In [1]: import numpy as np

In [2]: np.set_printoptions(precision=4, suppress=True, linewidth=120)

In [3]: def tidy(a):
   ...:     return np.round(a, 4) + 0
   ...: 

In [4]: m1 = np.array([[0.7, 0.7, 0.5, -0.5, -1.2],
   ...:     [-1.9, 0.4, -0.4, -0.5, -0.9],
   ...:     [-0.6, -0.4, 0.2, 0.9, 0.1],
   ...:     [-0.9, 1.6, -0.5, -0.8, 1.0]])

In [5]: m1
Out[5]: 
array([[ 0.7,  0.7,  0.5, -0.5, -1.2],
       [-1.9,  0.4, -0.4, -0.5, -0.9],
       [-0.6, -0.4,  0.2,  0.9,  0.1],
       [-0.9,  1.6, -0.5, -0.8,  1. ]])

In [6]: f = np.array([-4, -5])

In [7]: tidy(np.array([np.convolve(row, f, "same") for row in m1]))
Out[7]: 
array([[-2.8, -6.3, -5.5, -0.5,  7.3],
       [ 7.6,  7.9, -0.4,  4. ,  6.1],
       [ 2.4,  4.6,  1.2, -4.6, -4.9],
       [ 3.6, -1.9, -6. ,  5.7,  0. ]])

In [8]: print(tidy(np.polyval(f, m1[0])))
[-7.8 -7.8 -7.  -3.  -0.2]

In [9]: print(np.convolve(m1[0], f))
[-2.8 -6.3 -5.5 -0.5  7.3  6. ]

In [10]: A = np.array([[0, 1, 1, -5, 5, 1, 1, -1, 2, 2],
    ...:     [-1, -5, 3, -1, -5, -5, 2, 1, 5, 4],
    ...:     [-1, -5, -3, -3, 3, 4, -3, -1, 2, -5],
    ...:     [0, -4, -4, -3, 1, -1, 5, -4, 3, 4],
    ...:     [2, -4, 3, -5, 2, -4, -1, 5, -1, -4],
    ...:     [-2, -3, -3, -3, -4, 3, 0, -1, 3, -3],
    ...:     [4, 5, 3, -4, -1, 4, 5, -1, -4, 0],
    ...:     [1, -2, -1, -5, -3, 2, 2, 5, -1, 0],
    ...:     [2, -4, 2, 5, 1, -5, -3, -4, 2, -4],
    ...:     [-2, 0, 3, 4, -1, 0, 5, 3, 0, 2]])

In [11]: A[:, 3] = 3 * A[:, 9]

In [12]: A
Out[12]: 
array([[  0,   1,   1,   6,   5,   1,   1,  -1,   2,   2],
       [ -1,  -5,   3,  12,  -5,  -5,   2,   1,   5,   4],
       [ -1,  -5,  -3, -15,   3,   4,  -3,  -1,   2,  -5],
       [  0,  -4,  -4,  12,   1,  -1,   5,  -4,   3,   4],
       [  2,  -4,   3, -12,   2,  -4,  -1,   5,  -1,  -4],
       [ -2,  -3,  -3,  -9,  -4,   3,   0,  -1,   3,  -3],
       [  4,   5,   3,   0,  -1,   4,   5,  -1,  -4,   0],
       [  1,  -2,  -1,   0,  -3,   2,   2,   5,  -1,   0],
       [  2,  -4,   2, -12,   1,  -5,  -3,  -4,   2,  -4],
       [ -2,   0,   3,   6,  -1,   0,   5,   3,   0,   2]])

In [13]: np.linalg.matrix_rank(A, rtol=0.1)
Out[13]: np.int64(7)

In [14]: print(np.linalg.cond(A) > 100)
True

In [15]: np.argsort(-np.linalg.norm(A, axis=0).round(6), kind="stable")[:3]
Out[15]: array([3, 1, 5])

In [16]: print(tidy(np.linalg.norm(A, 2) / np.linalg.norm(A)))
0.7961

In [17]: [round(float(x), 4) for x in np.linalg.svd(A, compute_uv=False)[:3]]
Out[17]: [33.6342, 15.2329, 12.4289]
